$ python3 -q
>>> import numpy as np
>>> np.set_printoptions(suppress=True, linewidth=200)
>>> m1 = np.array([[3.0, 1.0, 1.0, 1.0, 1.0, 1.0, 1.0, 1.0],
...     [1.0, 3.0, 1.0, 1.0, 1.0, 1.0, 1.0, 1.0],
...     [1.0, 1.0, 3.0, 1.0, 1.0, 1.0, 1.0, 1.0],
...     [1.0, 1.0, 1.0, 3.0, 1.0, 1.0, 1.0, 1.0],
...     [1.0, 1.0, 1.0, 1.0, 3.0, 1.0, 1.0, 1.0],
...     [1.0, 1.0, 1.0, 1.0, 1.0, 3.0, 1.0, 1.0],
...     [1.0, 1.0, 1.0, 1.0, 1.0, 1.0, 3.0, 1.0],
...     [1.0, 1.0, 1.0, 1.0, 1.0, 1.0, 1.0, 3.0]])
>>> # equal to its transpose
>>> vals, evecs = np.linalg.eigh(m1)
>>> np.round(np.linalg.eigvalsh(m1 + -1 * np.eye(8)), 1)
array([1., 1., 1., 1., 1., 1., 1., 9.])
>>> np.round(np.linalg.svd(m1, compute_uv=False), 1)
array([10.,  2.,  2.,  2.,  2.,  2.,  2.,  2.])
>>> np.round(np.abs(evecs[:, -1]), 1)
array([0.4, 0.4, 0.4, 0.4, 0.4, 0.4, 0.4, 0.4])
>>> np.abs(evecs[:, -1]).round(6).argmax()
np.int64(0)
>>> np.round(evecs @ np.diag(vals) @ evecs.T, 1)
array([[3., 1., 1., 1., 1., 1., 1., 1.],
       [1., 3., 1., 1., 1., 1., 1., 1.],
       [1., 1., 3., 1., 1., 1., 1., 1.],
       [1., 1., 1., 3., 1., 1., 1., 1.],
       [1., 1., 1., 1., 3., 1., 1., 1.],
       [1., 1., 1., 1., 1., 3., 1., 1.],
       [1., 1., 1., 1., 1., 1., 3., 1.],
       [1., 1., 1., 1., 1., 1., 1., 3.]])
>>> np.round(evecs.T @ evecs, 1) + 0
array([[1., 0., 0., 0., 0., 0., 0., 0.],
       [0., 1., 0., 0., 0., 0., 0., 0.],
       [0., 0., 1., 0., 0., 0., 0., 0.],
       [0., 0., 0., 1., 0., 0., 0., 0.],
       [0., 0., 0., 0., 1., 0., 0., 0.],
       [0., 0., 0., 0., 0., 1., 0., 0.],
       [0., 0., 0., 0., 0., 0., 1., 0.],
       [0., 0., 0., 0., 0., 0., 0., 1.]])
>>> np.round(np.linalg.eigvalsh(m1 @ m1), 1)
array([  4.,   4.,   4.,   4.,   4.,   4.,   4., 100.])
>>> vals, evecs = np.linalg.eigh(m1)
>>> vec = np.array([6, 8, 8, -3, 8, 8, -5, -2])
>>> np.round(evecs * np.abs(vals) @ evecs.T, 1)
array([[3., 1., 1., 1., 1., 1., 1., 1.],
       [1., 3., 1., 1., 1., 1., 1., 1.],
       [1., 1., 3., 1., 1., 1., 1., 1.],
       [1., 1., 1., 3., 1., 1., 1., 1.],
       [1., 1., 1., 1., 3., 1., 1., 1.],
       [1., 1., 1., 1., 1., 3., 1., 1.],
       [1., 1., 1., 1., 1., 1., 3., 1.],
       [1., 1., 1., 1., 1., 1., 1., 3.]])
>>> np.abs(m1).sum(axis=1).max(), np.abs(vals).max()
(np.float64(10.0), np.float64(10.0))
>>> np.round(np.linalg.eigvalsh(m1[1:, 1:]), 1)
array([2., 2., 2., 2., 2., 2., 9.])
>>> (np.sign(evecs[:, -1].round(6)) == np.sign(evecs[0, -1].round(6))).astype(int)
array([1, 1, 1, 1, 1, 1, 1, 1])
>>> np.round(evecs * np.maximum(vals, 0) @ evecs.T, 1)
array([[3., 1., 1., 1., 1., 1., 1., 1.],
       [1., 3., 1., 1., 1., 1., 1., 1.],
       [1., 1., 3., 1., 1., 1., 1., 1.],
       [1., 1., 1., 3., 1., 1., 1., 1.],
       [1., 1., 1., 1., 3., 1., 1., 1.],
       [1., 1., 1., 1., 1., 3., 1., 1.],
       [1., 1., 1., 1., 1., 1., 3., 1.],
       [1., 1., 1., 1., 1., 1., 1., 3.]])
>>> r0 = np.array([0, -2, -2, -2, -1, 2, 1, 0])
>>> B = m1 + np.outer(r0, np.eye(8)[4])
>>> B
array([[ 3.,  1.,  1.,  1.,  1.,  1.,  1.,  1.],
       [ 1.,  3.,  1.,  1., -1.,  1.,  1.,  1.],
       [ 1.,  1.,  3.,  1., -1.,  1.,  1.,  1.],
       [ 1.,  1.,  1.,  3., -1.,  1.,  1.,  1.],
       [ 1.,  1.,  1.,  1.,  2.,  1.,  1.,  1.],
       [ 1.,  1.,  1.,  1.,  3.,  3.,  1.,  1.],
       [ 1.,  1.,  1.,  1.,  2.,  1.,  3.,  1.],
       [ 1.,  1.,  1.,  1.,  1.,  1.,  1.,  3.]])
>>> np.linalg.matrix_rank(B - m1)
np.int64(1)
>>> round(np.linalg.det(B) / np.linalg.det(m1), 1), round(float(1 + np.linalg.solve(m1, r0)[4]), 1)
(np.float64(0.7), 0.7)
>>> F = np.load("w.npy")
>>> F.round(1)
array([[ 0.3,  0.9],
       [ 0.9, -0.3]])
>>> vec = np.array([2, 0])
>>> target = F @ vec
>>> target.round(1)
array([0.6, 1.9])
>>> np.round(np.linalg.solve(F, F[:, 1]), 1)
array([0., 1.])
>>> np.round(np.linalg.solve(F.T, F[0]), 1) + 0
array([1., 0.])
>>> q, evecs = np.linalg.qr(F[:, :1])[0], np.linalg.qr(F[:, 1:])[0]
>>> s = np.linalg.svd(q.T @ evecs, compute_uv=False)
>>> np.degrees(np.arccos(s.clip(0, 1)))
array([90.])
>>> (s > 0.9).sum()
np.int64(0)
>>> vals, evecs = np.linalg.eig(F)
>>> np.round(np.sort(np.linalg.eigvals(F.T)), 1)
array([-1.,  1.])
>>> np.prod(vals)
np.float64(-1.0)
>>> vals
array([ 1., -1.])
>>> B = np.array([[3, 3], [3, -3]])
>>> np.round(F @ B, 1)
array([[ 3.8, -1.9],
       [ 1.9,  3.8]])
>>> np.linalg.matrix_rank(np.vstack([F, B.T]))
np.int64(2)
>>> np.linalg.matrix_rank(F @ B)
np.int64(2)
>>> W0 = np.load("a.npy")
>>> W0
array([[2., 0., 0., 1.],
       [0., 0., 3., 3.],
       [0., 2., 3., 3.],
       [0., 0., 0., 2.]])
>>> ang = np.radians(36)
>>> Rm = np.eye(4)
>>> Rm[0, 0] = Rm[2, 2] = np.cos(ang)
>>> Rm[0, 2], Rm[2, 0] = -np.sin(ang), np.sin(ang)
>>> Rm.round(1)
array([[ 0.8,  0. , -0.6,  0. ],
       [ 0. ,  1. ,  0. ,  0. ],
       [ 0.6,  0. ,  0.8,  0. ],
       [ 0. ,  0. ,  0. ,  1. ]])
>>> B = W0 @ Rm.T
>>> np.round(np.abs(B - W0).max(axis=0), 1)
array([1.8, 0. , 1.2, 0. ])
>>> np.round(np.linalg.svd(W0, compute_uv=False), 1), np.round(np.linalg.svd(B, compute_uv=False), 1)
(array([6.4, 2.2, 1.5, 1.2]), array([6.4, 2.2, 1.5, 1.2]))
>>> np.allclose(W0 @ W0.T, B @ B.T)
True
>>> np.allclose(np.linalg.norm(W0, axis=1), np.linalg.norm(B, axis=1))
True
>>> vec = np.array([0, 2])
>>> 2 - np.linalg.matrix_rank(F - np.eye(2), tol=1e-8)
np.int64(1)
>>> np.round(np.linalg.inv(F), 1)
array([[ 0.3,  0.9],
       [ 0.9, -0.3]])
>>> round(np.linalg.det(F), 1)
np.float64(-1.0)
>>> np.round(F.T @ (F @ vec), 1) + 0
array([0., 2.])
>>> W0 @ W0
array([[ 4.,  0.,  0.,  4.],
       [ 0.,  6.,  9., 15.],
       [ 0.,  6., 15., 21.],
       [ 0.,  0.,  0.,  4.]])
>>> np.allclose(W0 @ W0.T, W0.T @ W0)
False
>>> np.allclose(W0, W0.T)
False
>>> (W0 + W0.T) / 2
array([[2. , 0. , 0. , 0.5],
       [0. , 0. , 2.5, 1.5],
       [0. , 2.5, 3. , 1.5],
       [0.5, 1.5, 1.5, 2. ]])
>>> r0 = np.array([0, 6, 9])
>>> np.array([np.convolve(row, r0, "same") for row in W0])
array([[12., 18.,  0.,  6.],
       [ 0.,  0., 18., 45.],
       [ 0., 12., 36., 45.],
       [ 0.,  0.,  0., 12.]])
>>> vec = np.array([2, 2, 2, 3])
>>> W0 @ np.ones(4)
array([3., 6., 8., 2.])
>>> W0 @ np.eye(4)[3]
array([1., 3., 3., 2.])
>>> (W0 * vec).sum(axis=1)
array([ 7., 15., 19.,  6.])
>>> W0 @ (2 * vec)
array([14., 30., 38., 12.])
>>> np.linalg.norm(W0 @ vec) <= np.linalg.norm(W0, 2) * np.linalg.norm(vec) + 1e-9
np.True_
>>> A = np.array([[4, 4, 1, 1],
...     [5, 5, 2, 2],
...     [3, 3, 0, 0],
...     [5, 5, 2, 2],
...     [2, 2, -1, -1],
...     [1, 1, -2, -2]])
>>> vec = np.array([1, 0, 3, 0])
>>> h1 = np.maximum(A @ vec, 0)
>>> np.maximum(A @ vec, 0) - np.maximum(-A @ vec, 0)
array([ 7, 11,  3, 11, -1, -5])
>>> h1
array([ 7, 11,  3, 11,  0,  0])
>>> r = np.linalg.matrix_rank(A)
>>> r
np.int64(2)
>>> ns = np.linalg.svd(A)[2][r:].T
>>> np.round(ns @ ns.T, 1) + 0
array([[ 0.5, -0.5,  0. ,  0. ],
       [-0.5,  0.5,  0. ,  0. ],
       [ 0. ,  0. ,  0.5, -0.5],
       [ 0. ,  0. , -0.5,  0.5]])
>>> np.round(A @ ns, 1) + 0
array([[0., 0.],
       [0., 0.],
       [0., 0.],
       [0., 0.],
       [0., 0.],
       [0., 0.]])
>>> np.allclose(A @ ns, 0)
True
>>> B = A / np.linalg.norm(A, axis=1, keepdims=True)
>>> gram = B @ B.T
>>> gram.round(1)
array([[1. , 1. , 1. , 1. , 0.8, 0.2],
       [1. , 1. , 0.9, 1. , 0.7, 0.1],
       [1. , 0.9, 1. , 0.9, 0.9, 0.4],
       [1. , 1. , 0.9, 1. , 0.7, 0.1],
       [0.8, 0.7, 0.9, 0.7, 1. , 0.8],
       [0.2, 0.1, 0.4, 0.1, 0.8, 1. ]])
>>> np.argwhere(np.triu(np.abs(gram) > 0.95, 1))
array([[0, 1],
       [0, 2],
       [0, 3],
       [1, 3]])
>>> (np.abs(gram) > 0.9).astype(int)
array([[1, 1, 1, 1, 0, 0],
       [1, 1, 1, 1, 0, 0],
       [1, 1, 1, 1, 0, 0],
       [1, 1, 1, 1, 0, 0],
       [0, 0, 0, 0, 1, 0],
       [0, 0, 0, 0, 0, 1]])
>>> np.round(np.linalg.norm(B, axis=1), 1)
array([1., 1., 1., 1., 1., 1.])
>>> (gram - 2 * np.eye(6)).round(6).argmax(axis=1)
array([1, 3, 0, 1, 2, 4])
>>> data = np.load("block10.npy")
>>> data
array([[  7.,   8.,  -5.,  -5.],
       [ -4.,  -5.,   4.,   4.],
       [ 10.,  12.,  -6.,  -7.],
       [ -8., -10.,   6.,   7.]])
>>> r0 = np.array([-3, 2, 0])
>>> np.polyval(r0, data[3])
array([-208., -320.,  -96., -133.])
>>> left, s, Vh = np.linalg.svd(data, full_matrices=False)
>>> left.shape, s.shape, Vh.shape
((4, 4), (4,), (4, 4))
>>> round(float(np.sqrt((s ** 2).sum())), 1), round(float(np.linalg.norm(data)), 1)
(28.5, 28.5)
>>> np.round(left.T @ left, 1) + 0
array([[1., 0., 0., 0.],
       [0., 1., 0., 0.],
       [0., 0., 1., 0.],
       [0., 0., 0., 1.]])
>>> np.round(np.abs(Vh[0]), 1)
array([0.5, 0.6, 0.4, 0.4])
>>> left, s, Vh = np.linalg.svd(data)
>>> s.round(1)
array([28.5,  1.7,  0.6,  0.1])
>>> B = left[:, :1] @ np.diag(s[:1]) @ Vh[:1]
>>> np.linalg.matrix_rank(B)
np.int64(1)
>>> round(float(np.linalg.norm(data - B, 2)), 1), round(float(s[1]), 1)
(1.7, 1.7)
>>> round(float(np.linalg.norm(data - B) / np.linalg.norm(data)), 1)
0.1
>>> r0 = np.array([0, -1, 2, 0])
>>> B = data + np.outer(r0, np.eye(4)[0])
>>> np.linalg.matrix_rank(np.linalg.inv(B) - np.linalg.inv(data), tol=1e-8)
np.int64(1)
>>> round(np.linalg.det(B) / np.linalg.det(data), 1), np.round(1 + np.linalg.solve(data, r0)[0], 1)
(np.float64(-11.0), np.float64(-11.0))
>>> np.linalg.matrix_rank(B - data)
np.int64(1)
>>> np.argsort(-np.linalg.norm(data, axis=0).round(6), kind="stable")[:3]
array([1, 0, 3])
>>> round(np.log10(np.linalg.cond(data)))
3
>>> [round(float(x), 1) for x in np.linalg.svd(data, compute_uv=False)[:3]]
[28.5, 1.7, 0.6]
>>> np.round(np.abs(np.linalg.svd(data)[2][-1]), 1)
array([0.6, 0.6, 0.3, 0.5])
>>> np.linalg.cond(data) > 100
np.True_
>>> round(np.linalg.norm(data, 2) / np.linalg.norm(data), 1)
np.float64(1.0)
>>> E = np.loadtxt("out11.csv", delimiter=",")
>>> E
array([[-0.2,  0.1,  0.2,  0.2,  0.2,  0.2,  0. ],
       [ 0.5, -1.1, -1.1, -0.3,  1.8,  0.2,  0.2],
       [-1.2,  2. ,  2.2,  0.4, -3.4, -0.4, -0.3],
       [-0.1,  0. ,  0.1, -0.1,  0.1,  0. ,  0.2],
       [ 0. ,  0. ,  0. ,  0. ,  0. , -0.1,  0. ],
       [-1.1,  1.9,  2.2,  0.5, -3.4, -0.4, -0.2],
       [ 0. ,  0. ,  0. ,  0. , -0.2, -0.1,  0.1],
       [-0.6,  1. ,  1. ,  0.3, -1.7, -0.3, -0.2],
       [ 1.3, -1.9, -2. , -0.3,  3.5,  0.3,  0.4],
       [-1. ,  2. ,  2. ,  0.5, -3.4, -0.5, -0.1],
       [ 0.6, -0.9, -0.9, -0.3,  1.7,  0.2,  0. ],
       [-1.1,  1.9,  2.1,  0.4, -3.3, -0.5, -0.3],
       [-1. ,  1.9,  2. ,  0.4, -3.5, -0.4, -0.1],
       [-0.6,  1.1,  0.9,  0.2, -1.6, -0.1, -0.2],
       [ 0. ,  0. , -0.1, -0.1,  0. ,  0.3,  0. ],
       [ 0.1,  0.2, -0.1, -0.1, -0.1, -0.1,  0. ],
       [ 0.6, -1.1, -0.9, -0.1,  1.9,  0.3,  0.1],
       [ 0.6, -0.8, -1. , -0.2,  1.8,  0.1,  0. ],
       [-1.5,  2.1,  1.9,  0.5, -3.4, -0.3, -0.2],
       [ 0.5, -1. , -1. , -0.2,  1.8,  0.2,  0.2],
       [ 0.1,  0. ,  0.1,  0.1,  0.1, -0.1,  0. ],
       [-1.2,  1.9,  2. ,  0.5, -3.3, -0.4, -0.2],
       [ 1.2, -2. , -2.1, -0.2,  3.2,  0.3,  0.2],
       [-0.1, -0.2,  0.1, -0.1,  0. ,  0.2,  0.1],
       [-0.7,  1. ,  1.1,  0.3, -1.8, -0.1, -0.1],
       [ 0.2, -0.1,  0. ,  0.1,  0.1, -0.1, -0.1],
       [ 1.1, -2. , -1.9, -0.5,  3.3,  0.2,  0.4],
       [ 0.8, -0.9, -1.1, -0.1,  1.5,  0.3, -0.1],
       [ 0. , -0.1,  0. ,  0.1,  0. ,  0. ,  0.1],
       [ 0.5, -0.9, -1.1, -0.1,  1.7,  0.3,  0. ]])
>>> gram = np.cov(E, rowvar=False)
>>> gram.shape
(7, 7)
>>> np.round(np.linalg.eigvalsh(gram)[::-1], 1) + 0
array([9.1, 0. , 0. , 0. , 0. , 0. , 0. ])
>>> arr = np.load("data.npy")
>>> arr
array([[8., 6., 1., 6., 5., 8., 0.],
       [0., 0., 8., 8., 9., 7., 0.],
       [7., 2., 6., 6., 6., 0., 0.],
       [8., 6., 0., 3., 1., 3., 0.],
       [6., 2., 3., 9., 8., 3., 0.],
       [8., 3., 7., 0., 8., 2., 0.],
       [0., 0., 0., 0., 0., 0., 0.]])
>>> # 2 blocks once reordered
>>> [round(float(x), 1) for x in np.linalg.svd(arr, compute_uv=False)[:3]]
[30.0, 11.9, 8.7]
>>> np.round(np.linalg.norm(arr, 2) / np.linalg.norm(arr), 1)
np.float64(0.9)
>>> np.linalg.matrix_rank(arr, rtol=0.1)
np.int64(4)
>>> B = np.array([[3], [1], [0], [2]])
>>> C = np.array([[-2, 5, -4, 0, 3, -2, -3]])
>>> rng = np.random.default_rng(1060)
>>> M = B @ C + 0.1 * rng.normal(size=(4, 7))
>>> M.round(1) + 0
array([[ -5.9,  14.9, -12.1,  -0.1,   8.8,  -6.1,  -9.1],
       [ -2.1,   5. ,  -4.2,   0.1,   3. ,  -2.1,  -2.9],
       [ -0.1,  -0.1,  -0.1,  -0.3,  -0.1,   0. ,  -0.1],
       [ -3.9,  10.1,  -8.1,  -0.1,   6. ,  -4. ,  -6.2]])
>>> def softmax(z):
...     e = np.exp(z - z.max(axis=-1, keepdims=True))
...     return e / e.sum(axis=-1, keepdims=True)
... 
>>> np.round(softmax(M).sum(axis=1), 1)
array([1., 1., 1., 1.])
>>> np.round(softmax(10 * M[2]), 1) + 0
array([0.1, 0.1, 0.2, 0. , 0.1, 0.3, 0.1])
>>> np.round(softmax(M[2]), 1)
array([0.1, 0.1, 0.1, 0.1, 0.1, 0.2, 0.1])
>>> scores = M @ M.T / np.sqrt(7)
>>> softmax(scores).round(6).argmax(axis=1)
array([0, 0, 2, 0])
